% python3 -q
>>> import numpy as np
>>> np.set_printoptions(precision=3, suppress=True, linewidth=160)
>>> def rd(a):
...     return np.round(a, 3) + 0
... 
>>> m1 = np.loadtxt("x.csv", delimiter=",")
>>> m1
array([[ -8.336,  -6.496,   4.006],
       [ 12.115,   2.85 ,  16.157],
       [  8.423,   4.109,   9.589],
       [ -3.256,   0.05 ,   0.752],
       [-11.522,  -6.564,   0.052],
       [ -3.735,   5.522,  -7.983],
       [ 18.826,  10.58 ,  13.221],
       [  5.586,   8.337,  -0.3  ],
       [  8.957,   6.063,   7.367],
       [ 15.364,   4.947,  17.179],
       [  1.93 ,  -1.954,  10.327],
       [ -5.172,  -2.286,   1.781],
       [ -6.198,  -5.614,   5.416],
       [ -2.069,  -0.403,   2.934],
       [ -5.006,  -0.652,  -0.432]])
>>> x0 = np.array([2, 0, 0])
>>> rhs = m1 @ x0
>>> rd(np.linalg.lstsq(m1, rhs)[0])
array([2., 0., 0.])
>>> rd(np.linalg.pinv(m1) @ m1)
array([[1., 0., 0.],
       [0., 1., 0.],
       [0., 0., 1.]])
>>> rng = np.random.default_rng(670987)
>>> rhs = rhs + 0.02 * rng.normal(size=15)
>>> rd(rhs)
array([-16.657,  24.225,  16.854,  -6.478, -23.049,  -7.475,  37.645,  11.151,  17.933,  30.721,   3.864, -10.391, -12.416,  -4.105, -10.007])
>>> beta, *_ = np.linalg.lstsq(m1, rhs)
>>> rd(beta)
array([2., 0., 0.])
>>> rd(np.linalg.norm(rhs - m1 @ beta))
np.float64(0.078)
>>> M2 = np.c_[m1[:, :2] @ np.array([[7, -2], [9, -5]]), np.array([6, -1, -9, -7, -4, -9, 2, 5, 6, -6, 3, 5, -8, -9, 0])]
>>> rd(M2)
array([[-116.816,   49.152,    6.   ],
       [ 110.455,  -38.48 ,   -1.   ],
       [  95.942,  -37.391,   -9.   ],
       [ -22.342,    6.262,   -7.   ],
       [-139.73 ,   55.864,   -4.   ],
       [  23.553,  -20.14 ,   -9.   ],
       [ 227.002,  -90.552,    2.   ],
       [ 114.135,  -52.857,    5.   ],
       [ 117.266,  -48.229,    6.   ],
       [ 152.071,  -55.463,   -6.   ],
       [  -4.076,    5.91 ,    3.   ],
       [ -56.778,   21.774,    5.   ],
       [ -93.912,   40.466,   -8.   ],
       [ -18.11 ,    6.153,   -9.   ],
       [ -40.91 ,   13.272,    0.   ]])
>>> np.linalg.matrix_rank(M2)
np.int64(3)
>>> rd(np.linalg.norm(M2 - m1 @ np.linalg.lstsq(m1, M2)[0], axis=0))
array([ 0.   ,  0.   , 22.186])
